In [1]: import numpy as np

In [2]: np.set_printoptions(precision=3, suppress=True, linewidth=140, sign=" ")

In [3]: rd = lambda a: np.round(a, 3) + 0

In [4]: E = np.tanh(np.array([[2.0, 0.5],
   ...:     [1.3, 0.6],
   ...:     [0.3, 0.1],
   ...:     [-2.3, -1.0],
   ...:     [-0.1, -0.2],
   ...:     [0.0, -1.9],
   ...:     [-0.6, 0.0],
   ...:     [0.5, 0.8],
   ...:     [-0.1, 2.8],
   ...:     [-2.0, 0.5],
   ...:     [0.9, -1.0],
   ...:     [2.0, 0.7],
   ...:     [0.2, 0.7],
   ...:     [-0.1, 0.5],
   ...:     [0.5, -0.3],
   ...:     [-0.5, 1.0],
   ...:     [0.9, -0.3],
   ...:     [0.0, 0.3],
   ...:     [0.0, -0.1],
   ...:     [-0.4, -0.2],
   ...:     [-1.3, -0.1],
   ...:     [-2.2, 0.8],
   ...:     [0.1, 2.0],
   ...:     [0.7, -1.2],
   ...:     [0.4, -0.8],
   ...:     [-1.5, 0.0]]) @ np.array([[-0.6, 2.5, -1.2], [-1.2, -0.5, 0.8]]))

In [5]: print(rd(E))
[[-0.947  1.    -0.964]
 [-0.905  0.995 -0.793]
 [-0.291  0.604 -0.273]
 [ 0.989 -1.     0.961]
 [ 0.291 -0.149 -0.04 ]
 [ 0.979  0.74  -0.909]
 [ 0.345 -0.905  0.617]
 [-0.851  0.691  0.04 ]
 [-0.997 -0.929  0.982]
 [ 0.537 -1.     0.993]
 [ 0.578  0.992 -0.954]
 [-0.967  1.    -0.951]
 [-0.744  0.149  0.31 ]
 [-0.493 -0.462  0.478]
 [ 0.06   0.885 -0.686]
 [-0.716 -0.941  0.885]
 [-0.178  0.984 -0.867]
 [-0.345 -0.149  0.235]
 [ 0.119  0.05  -0.08 ]
 [ 0.446 -0.716  0.31 ]
 [ 0.716 -0.997  0.901]
 [ 0.345 -1.     0.997]
 [-0.986 -0.635  0.901]
 [ 0.77   0.982 -0.947]
 [ 0.617  0.885 -0.808]
 [ 0.716 -0.999  0.947]]

In [6]: O, r_ = np.linalg.qr(E)

In [7]: print(rd(O.T @ O))
[[ 1.  0.  0.]
 [ 0.  1.  0.]
 [ 0.  0.  1.]]

In [8]: print(rd(abs(r_[0, 0])), rd(np.linalg.norm(E[:, 0])))
3.462 3.462

In [9]: print(rd(np.abs(np.diag(r_))))
[ 3.462  4.126  0.918]

In [10]: print(O.shape, r_.shape)
(26, 3) (3, 3)

In [11]: A = np.loadtxt("run3.csv", delimiter=",")

In [12]: print(rd(A))
[[ 0.     2.148  1.329 -1.618]
 [-2.61   0.999 -0.938  0.556]
 [-0.29   0.171  2.188  2.024]
 [-1.45  -1.832  1.251 -1.405]]

In [13]: A2 = A / np.linalg.norm(A, axis=1, keepdims=True)

In [14]: G = A2 @ A2.T

In [15]: print((G - 2 * np.eye(4)).round(6).argmax(axis=1))
[ 1  0  0  0]

In [16]: print((np.abs(G) > 0.9).astype(int))
[[ 1  0  0  0]
 [ 0  1  0  0]
 [ 0  0  1  0]
 [ 0  0  0  1]]

In [17]: print(np.argwhere(np.triu(np.abs(G) > 0.95, 1)))
[]

In [18]: print(rd(np.linalg.norm(A2, axis=1)))
[ 1.  1.  1.  1.]

In [19]: J = np.load("out13.npy")

In [20]: print(J)
[[ 5  2 -1]
 [ 0  0  0]
 [ 5  0 -4]
 [ 5  2 -1]
 [ 0  0  0]
 [ 5  0 -4]
 [ 0  0  0]
 [ 0 -4  3]
 [ 5  0 -4]
 [ 0  0  0]
 [ 0  0  0]
 [ 0  0  0]
 [ 0  0  0]
 [ 0  0  0]
 [ 0 -4  3]
 [ 0 -4  3]]

In [21]: # rows 0 and 3 are equal

In [22]: dist = np.linalg.norm(J[:, None] - J[None], axis=-1)

In [23]: print(rd(dist[:5, :5]))
[[ 0.     5.477  3.606  0.     5.477]
 [ 5.477  0.     6.403  5.477  0.   ]
 [ 3.606  6.403  0.     3.606  6.403]
 [ 0.     5.477  3.606  0.     5.477]
 [ 5.477  0.     6.403  5.477  0.   ]]

In [24]: print(dist.shape)
(16, 16)

In [25]: print(np.flatnonzero(dist[6] < dist.mean() / 2))
[  1   4   6   9  10  11  12  13]

In [26]: Xc = J - J.mean(axis=0)

In [27]: V = np.linalg.svd(Xc)[2][:2]

In [28]: A2 = Xc - Xc @ V.T @ V

In [29]: print(rd(np.cov(Xc @ V.T, rowvar=False)))
[[ 11.153   0.   ]
 [  0.      2.186]]

In [30]: print(rd((Xc @ V.T).std(axis=0)))
[ 3.234  1.432]

In [31]: print(np.linalg.norm(A2, axis=1).round(6).argmax())
0

In [32]: print(rd(np.diag(V.T @ V)))
[ 0.8    0.784  0.415]

In [33]: K = np.load("w.npy")

In [34]: print(K)
[[ 1 -2 -2 -3]
 [ 0  0 -1  2]
 [-2 -1 -3 -2]]

In [35]: A2 = np.array([[0, 0, -1], [2, 0, -2], [-3, -1, -1], [-1, -1, 0]])

In [36]: print(np.einsum("ik,kj->ij", K, A2))
[[ 5  5  5]
 [ 1 -1  1]
 [ 9  5  7]]

In [37]: print(K @ A2)
[[ 5  5  5]
 [ 1 -1  1]
 [ 9  5  7]]

In [38]: print(A2.T @ K.T)
[[ 5  1  9]
 [ 5 -1  5]
 [ 5  1  7]]

In [39]: print(np.vstack([K, A2.T]).shape)
(6, 4)

In [40]: print(np.linalg.matrix_rank(K @ A2))
3

In [41]: print(np.einsum("ij,ij->i", K, K))
[ 18   5  18]

In [42]: A2 = np.array([[2, -1, -2, -2], [0, -2, -2, 2], [1, 2, 2, 1], [-2, -2, -1, 0]])

In [43]: data = np.triu(A2, 1)

In [44]: print(data)
[[ 0 -1 -2 -2]
 [ 0  0 -2  2]
 [ 0  0  0  1]
 [ 0  0  0  0]]

In [45]: # looks like rank 3

In [46]: print(data @ data)
[[ 0  0  2 -4]
 [ 0  0  0 -2]
 [ 0  0  0  0]
 [ 0  0  0  0]]

In [47]: print(rd(np.sort(np.linalg.eigvals(data))))
[ 0.  0.  0.  0.]

In [48]: print(np.linalg.matrix_power(data - np.diag(np.diag(data)), 4))
[[ 0  0  0  0]
 [ 0  0  0  0]
 [ 0  0  0  0]
 [ 0  0  0  0]]

In [49]: Uu, s, Vt = np.linalg.svd(data)

In [50]: print(rd(s))
[ 3.105  2.882  0.223  0.   ]

In [51]: A2 = Uu[:, :3] @ np.diag(s[:3]) @ Vt[:3]

In [52]: print(np.linalg.matrix_rank(A2))
3

In [53]: print(np.linalg.matrix_rank(data, rtol=0.05))
3

In [54]: print(rd(np.abs(data - A2).max()))
0.0

In [55]: print(np.linalg.cond(data) > 100)
True

In [56]: print(rd(np.linalg.norm(data, 2) / np.linalg.norm(data)))
0.732
